In [1]: import numpy as np

In [2]: np.set_printoptions(precision=3, suppress=True, linewidth=160)

In [3]: data = np.diag(10 * np.array([0, 2, 0, 3])) + np.array([[2, 2, 2, 1], [2, 0, 2, 1], [1, 2, 0, 1], [2, 1, 0, 1]])

In [4]: print(data)
[[ 2  2  2  1]
 [ 2 20  2  1]
 [ 1  2  0  1]
 [ 2  1  0 31]]

In [5]: M2 = data[0, 0] * data[1:] - np.outer(data[1:, 0], data[0])

In [6]: print(M2)
[[ 0 36  0  0]
 [ 0  2 -2  1]
 [ 0 -2 -4 60]]

In [7]: print(np.flatnonzero(~M2.round(6).any(axis=1)))
[]

In [8]: W0 = np.array([[-0.4, -1.1, -0.3, 0.7, -0.4, 0.0],
   ...:     [-0.4, -1.8, -0.7, -0.5, 1.2, 3.5],
   ...:     [-1.6, -0.5, 0.0, 0.7, 0.2, -1.0],
   ...:     [0.0, 0.6, 0.5, -0.4, -0.5, -1.0],
   ...:     [-0.9, 1.3, 1.3, -0.9, 0.0, 3.5]])

In [9]: M2 = W0 / np.sqrt((W0 ** 2).mean(axis=1, keepdims=True))

In [10]: print(np.linalg.matrix_rank(M2) == np.linalg.matrix_rank(W0))
True

In [11]: print(M2[4])
[-0.531  0.767  0.767 -0.531  0.     2.064]

In [12]: M = np.load("sample5.npy")

In [13]: print(M)
[[15.  4. 16.  8. 20.  0.]
 [ 4.  0.  4.  2.  5.  0.]
 [16.  4. 15.  8. 20.  0.]
 [ 8.  2.  8.  3. 10.  0.]
 [20.  5. 20. 10. 24.  0.]
 [ 0.  0.  0.  0.  0. -1.]]

In [14]: # 2 groups of indices that never mix

In [15]: print(np.allclose(M, M.T))
True

In [16]: assert M == M.T
ValueError: The truth value of an array with more than one element is ambiguous. Use a.any() or a.all()


In [17]: print(np.round(np.abs(np.linalg.eigvals(M)).max(), 3))
61.0

In [18]: print(np.allclose(M @ M.T, M.T @ M))
True

In [19]: w, V = np.linalg.eigh(M)

In [20]: vec = np.array([-5, -6, 1, -8, 0, 8])

In [21]: print((np.sign(V[:, -1].round(6)) == np.sign(V[0, -1].round(6))).astype(int))
[1 1 1 1 1 0]

In [22]: print(V * np.abs(w) @ V.T)
[[16.484  3.871 15.484  7.742 19.355  0.   ]
 [ 3.871  1.968  3.871  1.935  4.839  0.   ]
 [15.484  3.871 16.484  7.742 19.355  0.   ]
 [ 7.742  1.935  7.742  4.871  9.677  0.   ]
 [19.355  4.839 19.355  9.677 25.194  0.   ]
 [ 0.     0.     0.     0.     0.     1.   ]]
